$ python3 -q
>>> import numpy as np
>>> np.set_printoptions(suppress=True, linewidth=120)
>>> F = np.loadtxt("m.csv", delimiter=",")
>>> F
array([[ 0., -2.,  0.,  1.,  0., -1., -1.],
       [ 2.,  0., -1., -1., -2.,  2., -3.],
       [ 0.,  1.,  0., -3., -4.,  3., -1.],
       [-1.,  1.,  3.,  0.,  4.,  1.,  1.],
       [ 0.,  2.,  4., -4.,  0.,  1., -3.],
       [ 1., -2., -3., -1., -1.,  0.,  1.],
       [ 1.,  3.,  1., -1.,  3., -1.,  0.]])
>>> left, sig, vt = np.linalg.svd(F)
>>> np.argmax(sig[:-1] / (sig[1:] + 1e-6)) + 1
np.int64(6)
>>> B = left[:, :6] @ np.diag(sig[:6]) @ vt[:6]
>>> np.linalg.matrix_rank(B)
np.int64(6)
>>> B.round(2) + 0
array([[ 0., -2.,  0.,  1.,  0., -1., -1.],
       [ 2.,  0., -1., -1., -2.,  2., -3.],
       [ 0.,  1.,  0., -3., -4.,  3., -1.],
       [-1.,  1.,  3.,  0.,  4.,  1.,  1.],
       [ 0.,  2.,  4., -4.,  0.,  1., -3.],
       [ 1., -2., -3., -1., -1.,  0.,  1.],
       [ 1.,  3.,  1., -1.,  3., -1.,  0.]])
>>> np.round(np.linalg.norm(F - B, 2), 2), round(float(sig[6]), 2)
(np.float64(0.0), 0.0)
>>> x0 = np.array([0, 0, 2, 1, 0, 0, 1])
>>> np.round(np.linalg.eigvals(F).real, 2) + 0
array([0., 0., 0., 0., 0., 0., 0.])
>>> O = np.linalg.solve(np.eye(7) - F, np.eye(7) + F)
>>> np.round(O @ O.T, 2) + 0
array([[1., 0., 0., 0., 0., 0., 0.],
       [0., 1., 0., 0., 0., 0., 0.],
       [0., 0., 1., 0., 0., 0., 0.],
       [0., 0., 0., 1., 0., 0., 0.],
       [0., 0., 0., 0., 1., 0., 0.],
       [0., 0., 0., 0., 0., 1., 0.],
       [0., 0., 0., 0., 0., 0., 1.]])
>>> np.round(np.linalg.det(O), 2)
np.float64(1.0)
>>> rng = np.random.default_rng(571868)
>>> idx = rng.permutation(7)
>>> idx
array([3, 5, 2, 1, 4, 6, 0])
>>> B = F[idx][:, idx]
>>> np.trace(B)
np.float64(0.0)
>>> round(np.linalg.det(B), 2), np.round(np.linalg.det(F[idx]), 2)
(np.float64(-0.0), np.float64(-0.0))
>>> np.round(np.sort(np.abs(np.linalg.eigvals(B))), 2) + 0
array([0.  , 2.28, 2.28, 3.42, 3.42, 8.55, 8.55])
>>> K = np.loadtxt("case9.csv", delimiter=",")
>>> K
array([[ 1., -3., -2.],
       [ 0., -2.,  0.],
       [ 0.,  0., -3.]])
>>> O, evecs = np.linalg.qr(K[:, :2])[0], np.linalg.qr(K[:, 2:])[0]
>>> sig = np.linalg.svd(O.T @ evecs, compute_uv=False)
>>> (sig > 0.9).sum()
np.int64(0)
>>> sig.round(2)
array([0.55])
>>> idx = rng.permutation(3)
>>> idx
array([2, 0, 1])
>>> B = K[idx][:, idx]
>>> np.round(np.sort(np.abs(np.linalg.eigvals(B))), 2)
array([1., 2., 3.])
>>> np.diag(B)
array([-3.,  1., -2.])
>>> np.unravel_index(np.abs(F).argmax(), F.shape)
(np.int64(2), np.int64(4))
>>> np.round(np.linalg.svd(F, compute_uv=False), 2) + 0
array([8.55, 8.55, 3.42, 3.42, 2.28, 2.28, 0.  ])
>>> np.count_nonzero(F)
np.int64(38)
>>> np.linalg.matrix_rank(F)
np.int64(6)
>>> np.abs(F).max()
np.float64(4.0)
>>> F.shape
(7, 7)
>>> np.diff(F, axis=0)
array([[ 2.,  2., -1., -2., -2.,  3., -2.],
       [-2.,  1.,  1., -2., -2.,  1.,  2.],
       [-1.,  0.,  3.,  3.,  8., -2.,  2.],
       [ 1.,  1.,  1., -4., -4.,  0., -4.],
       [ 1., -4., -7.,  3., -1., -1.,  4.],
       [ 0.,  5.,  4.,  0.,  4., -1., -1.]])
>>> round(float(np.linalg.norm(F)), 2)
13.42
>>> F.sum(axis=1)
array([-3., -3., -4.,  9.,  0., -5.,  6.])
>>> M = np.load("mat.npy")
>>> M
array([[ 0.,  0., -2.],
       [ 0.,  0.,  0.],
       [-2.,  0.,  0.]])
>>> round(float(np.linalg.eigvalsh(M).min()), 2)
-2.0
>>> B = np.array([[-2, 3, 2], [-2, 0, -1], [-3, -3, 0]])
>>> np.einsum("ij->j", M)
array([-2.,  0., -2.])
>>> np.einsum("ij,ij->i", M, M)
array([4., 0., 4.])
>>> np.linalg.matrix_rank(np.vstack([M, B.T]))
np.int64(3)
>>> np.einsum("ik,kj->ij", M, B)
array([[ 6.,  6.,  0.],
       [ 0.,  0.,  0.],
       [ 4., -6., -4.]])
>>> np.vstack([M, B.T]).shape
(6, 3)
>>> np.einsum("ik,kj->ji", M, B)
array([[ 6.,  0.,  4.],
       [ 6.,  0., -6.],
       [ 0.,  0., -4.]])
>>> left, sig, vt = np.linalg.svd(M)
>>> sig
array([2., 2., 0.])
>>> np.argmax(sig[:-1] / (sig[1:] + 1e-6)) + 1
np.int64(2)
>>> B = left[:, :2] @ np.diag(sig[:2]) @ vt[:2]
>>> B
array([[ 0.,  0., -2.],
       [ 0.,  0.,  0.],
       [-2.,  0.,  0.]])
>>> round(np.linalg.norm(M - B) / np.linalg.norm(M), 2)
np.float64(0.0)
>>> round(np.linalg.norm(M - B, 2), 2), sig[2]
(np.float64(0.0), np.float64(0.0))
>>> np.linalg.matrix_rank(M, rtol=0.05)
np.int64(2)
>>> np.linalg.cond(M) > 100
np.True_
>>> [round(float(x), 2) for x in np.linalg.svd(M, compute_uv=False)[:3]]
[2.0, 2.0, 0.0]
>>> round(np.linalg.norm(M, 2) / np.linalg.norm(M), 2)
np.float64(0.71)
>>> round(np.linalg.det(2 * M), 2), round(float(np.linalg.det(M)), 2)
(np.float64(0.0), 0.0)
>>> np.einsum("ij,ji->", M, M)
np.float64(8.0)
>>> np.einsum("ii->", M)
np.float64(0.0)
>>> np.round(np.linalg.det(M[::-1]), 2)
np.float64(0.0)
>>> round(float(np.linalg.eigvals(M).sum().real), 2)
0.0
>>> A = np.array([[1, 2, -5, 5, -5, -5],
...     [2, 3, 2, 5, -1, 1],
...     [-5, 2, -1, 2, 2, -2],
...     [5, 4, 5, -1, -5, 1],
...     [0, -2, -3, -3, 3, -1],
...     [-3, 1, 1, -3, -1, 0]])
>>> A[2] = A[5]
>>> A
array([[ 1,  2, -5,  5, -5, -5],
       [ 2,  3,  2,  5, -1,  1],
       [-3,  1,  1, -3, -1,  0],
       [ 5,  4,  5, -1, -5,  1],
       [ 0, -2, -3, -3,  3, -1],
       [-3,  1,  1, -3, -1,  0]])
>>> B = A / np.sqrt((A ** 2).mean(axis=1, keepdims=True))
>>> np.round(A - A.mean(axis=1, keepdims=True), 2)
array([[ 2.17,  3.17, -3.83,  6.17, -3.83, -3.83],
       [ 0.  ,  1.  ,  0.  ,  3.  , -3.  , -1.  ],
       [-2.17,  1.83,  1.83, -2.17, -0.17,  0.83],
       [ 3.5 ,  2.5 ,  3.5 , -2.5 , -6.5 , -0.5 ],
       [ 1.  , -1.  , -2.  , -2.  ,  4.  ,  0.  ],
       [-2.17,  1.83,  1.83, -2.17, -0.17,  0.83]])
>>> data = np.load("sample9.npy")
>>> data
array([[ 1.,  0.,  0.],
       [ 0., -1.,  0.],
       [ 0.,  0., -1.]])
>>> data.T @ data
array([[1., 0., 0.],
       [0., 1., 0.],
       [0., 0., 1.]])
>>> np.round(np.linalg.svd(data, compute_uv=False), 2)
array([1., 1., 1.])
>>> np.round(np.linalg.pinv(data), 2)
array([[ 1.,  0.,  0.],
       [ 0., -1.,  0.],
       [ 0.,  0., -1.]])
>>> data[:, 0] @ data[:, 2]
np.float64(0.0)
>>> x0 = np.array([1, 0, 2])
>>> np.round(np.linalg.det(data), 2)
np.float64(1.0)
>>> data.T @ (data @ x0)
array([1., 0., 2.])
>>> np.round(np.linalg.inv(data), 2)
array([[ 1.,  0.,  0.],
       [-0., -1., -0.],
       [-0., -0., -1.]])
>>> idx = rng.permutation(3)
>>> B = data[:, idx] * rng.choice([-1, 1], 3)
>>> B
array([[ 0., -0.,  1.],
       [-1., -0.,  0.],
       [ 0.,  1.,  0.]])
>>> left, _, vt = np.linalg.svd(data.T @ B)
>>> left @ vt
array([[ 0.,  0.,  1.],
       [ 1.,  0.,  0.],
       [ 0., -1.,  0.]])
>>> idx
array([1, 2, 0])
>>> m1 = np.load("block0.npy")
>>> m1
array([[4., 1., 1.],
       [1., 4., 1.],
       [1., 1., 4.]])
>>> # symmetric, so the eigenvalues are real
>>> m1 @ np.ones(3)
array([6., 6., 6.])
>>> np.fft.fft(m1[0])
array([6.+0.j, 3.+0.j, 3.+0.j])
>>> round(float(np.linalg.det(m1[::-1])), 2)
-54.0
>>> np.kron(np.eye(2, dtype=int), m1)
array([[4., 1., 1., 0., 0., 0.],
       [1., 4., 1., 0., 0., 0.],
       [1., 1., 4., 0., 0., 0.],
       [0., 0., 0., 4., 1., 1.],
       [0., 0., 0., 1., 4., 1.],
       [0., 0., 0., 1., 1., 4.]])
>>> np.einsum("ii->", m1)
np.float64(12.0)
>>> np.round(np.linalg.eigvals(m1).sum().real, 2)
np.float64(12.0)
>>> idx = rng.permutation(3)
>>> B = m1[:, idx] * rng.choice([-1, 1], 3)
>>> B
array([[ 1.,  4., -1.],
       [ 4.,  1., -1.],
       [ 1.,  1., -4.]])
>>> left, _, vt = np.linalg.svd(m1.T @ B)
>>> np.round(left @ vt, 2) + 0
array([[ 0.,  1.,  0.],
       [ 1.,  0.,  0.],
       [ 0.,  0., -1.]])
>>> np.round(np.linalg.lstsq(m1, B)[0], 2) + 0
array([[ 0.,  1.,  0.],
       [ 1.,  0.,  0.],
       [ 0.,  0., -1.]])
>>> J = np.load("run14.npy")
>>> J
array([[  0.26,   5.93,   2.97],
       [ -0.29,  -9.96,  -3.07],
       [  0.12,   1.97,   1.22],
       [ -0.17,   9.82,   3.34],
       [  0.46,   0.83,  -1.41],
       [  0.37,   2.98,  -1.  ],
       [  0.64,  -2.57,  -1.34],
       [  0.55,  -7.56,  -2.05],
       [ -0.05,  13.88,   1.35],
       [  0.55,   4.4 ,   0.86],
       [ -0.2 , -17.26,  -1.1 ],
       [  0.01,   9.11,  -0.14],
       [ -0.26,   2.21,   0.37],
       [ -0.21,   6.4 ,   1.24],
       [ -0.25,  -2.6 ,   2.52],
       [  0.87,  -3.94,  -3.49],
       [  0.09, -17.61,  -3.46],
       [ -0.18,  -5.71,   0.15],
       [  0.05,   2.69,   3.33],
       [  0.65,   5.11,  -0.31]])
>>> # column 1 is much longer than the rest
>>> B = np.array([[0, 4, 5], [-5, -1, 2]])
>>> basis = np.kron(B, data)
>>> basis.shape
(6, 9)
>>> np.linalg.matrix_rank(basis)
np.int64(6)
>>> Xc = (J - J.mean(axis=0)) / J.std(axis=0)
>>> np.round(Xc.std(axis=0), 2)
array([1., 1., 1.])
>>> c = np.linalg.lstsq(np.delete(Xc, 2, axis=1), Xc[:, 2])[0]
>>> round(1 - np.var(Xc[:, 2] - np.delete(Xc, 2, axis=1) @ c), 2)
np.float64(0.58)
>>> c.round(2)
array([-0.4 ,  0.66])
>>> np.abs(c).argmax()
np.int64(1)
>>> x0 = np.array([-2, -2, 0])
>>> a = np.maximum(J @ x0, 0)
>>> np.round(np.tanh(J @ x0), 2)
array([-1.  ,  1.  , -1.  , -1.  , -0.99, -1.  ,  1.  ,  1.  , -1.  , -1.  ,  1.  , -1.  , -1.  , -1.  ,  1.  ,  1.  ,
        1.  ,  1.  , -1.  , -1.  ])
>>> np.flatnonzero(a > 1e-9)
array([ 1,  6,  7, 10, 14, 15, 16, 17])
>>> np.round(np.maximum(J @ (3 * x0), 0), 2)
array([  0.  ,  61.5 ,   0.  ,   0.  ,   0.  ,   0.  ,  11.58,  42.06,   0.  ,   0.  , 104.76,   0.  ,   0.  ,   0.  ,
        17.1 ,  18.42, 105.12,  35.34,   0.  ,   0.  ])
>>> E = np.load("w.npy")
>>> E.round(2)
array([[0.5 , 0.  , 0.  , 0.33, 0.17, 0.  ],
       [0.14, 0.14, 0.29, 0.29, 0.  , 0.14],
       [0.  , 0.14, 0.43, 0.  , 0.29, 0.14],
       [0.18, 0.18, 0.18, 0.27, 0.  , 0.18],
       [0.  , 0.17, 0.33, 0.17, 0.33, 0.  ],
       [0.25, 0.  , 0.25, 0.12, 0.25, 0.12]])
>>> # a transition matrix
>>> B = E / np.linalg.norm(E, axis=1, keepdims=True)
>>> G = B @ B.T
>>> np.argwhere(np.triu(np.abs(G) > 0.95, 1))
array([[1, 3]])
>>> G.round(2)
array([[1.  , 0.56, 0.14, 0.64, 0.34, 0.71],
       [0.56, 1.  , 0.62, 0.96, 0.67, 0.73],
       [0.14, 0.62, 1.  , 0.52, 0.9 , 0.76],
       [0.64, 0.96, 0.52, 1.  , 0.57, 0.69],
       [0.34, 0.67, 0.9 , 0.57, 1.  , 0.76],
       [0.71, 0.73, 0.76, 0.69, 0.76, 1.  ]])
>>> G[4].round(2)
array([0.34, 0.67, 0.9 , 0.57, 1.  , 0.76])
>>> E.shape
(6, 6)
>>> np.round(E.sum(axis=1), 2)
array([1., 1., 1., 1., 1., 1.])
>>> E[6]
Traceback (most recent call last):
  File "<python-input-132>", line 1, in <module>
    E[6]
    ~^^^
IndexError: index 6 is out of bounds for axis 0 with size 6
>>> np.round(E.mean(axis=0), 2)
array([0.18, 0.11, 0.25, 0.2 , 0.17, 0.1 ])
>>> np.abs(E).max()
np.float64(0.5)
>>> np.round(E - E[0], 2)
array([[ 0.  ,  0.  ,  0.  ,  0.  ,  0.  ,  0.  ],
       [-0.36,  0.14,  0.29, -0.05, -0.17,  0.14],
       [-0.5 ,  0.14,  0.43, -0.33,  0.12,  0.14],
       [-0.32,  0.18,  0.18, -0.06, -0.17,  0.18],
       [-0.5 ,  0.17,  0.33, -0.17,  0.17,  0.  ],
       [-0.25,  0.  ,  0.25, -0.21,  0.08,  0.12]])
>>> np.round(E.sum(axis=0), 2)
array([1.07, 0.63, 1.48, 1.18, 1.04, 0.59])
>>> np.unravel_index(np.abs(E).argmax(), E.shape)
(np.int64(0), np.int64(0))
>>> f, v = E[4], E[1]
>>> round(f @ f, 2)
np.float64(0.28)
>>> p = (f @ v) / (f @ f) * f
>>> np.round(v - p, 2)
array([ 0.14,  0.04,  0.09,  0.19, -0.2 ,  0.14])
>>> np.round(np.outer(f, v), 2)
array([[0.  , 0.  , 0.  , 0.  , 0.  , 0.  ],
       [0.02, 0.02, 0.05, 0.05, 0.  , 0.02],
       [0.05, 0.05, 0.1 , 0.1 , 0.  , 0.05],
       [0.02, 0.02, 0.05, 0.05, 0.  , 0.02],
       [0.05, 0.05, 0.1 , 0.1 , 0.  , 0.05],
       [0.  , 0.  , 0.  , 0.  , 0.  , 0.  ]])
>>> idx = rng.permutation(6)
>>> idx
array([0, 3, 4, 1, 5, 2])
>>> B = E[idx][:, idx]
>>> B.round(2)
array([[0.5 , 0.33, 0.17, 0.  , 0.  , 0.  ],
       [0.18, 0.27, 0.  , 0.18, 0.18, 0.18],
       [0.  , 0.17, 0.33, 0.17, 0.  , 0.33],
       [0.14, 0.29, 0.  , 0.14, 0.14, 0.29],
       [0.25, 0.12, 0.25, 0.  , 0.12, 0.25],
       [0.  , 0.  , 0.29, 0.14, 0.14, 0.43]])
>>> np.round(np.sort(np.abs(np.linalg.eigvals(B))), 2)
array([0.04, 0.08, 0.26, 0.26, 0.56, 1.  ])
>>> round(np.trace(B), 2)
np.float64(1.8)
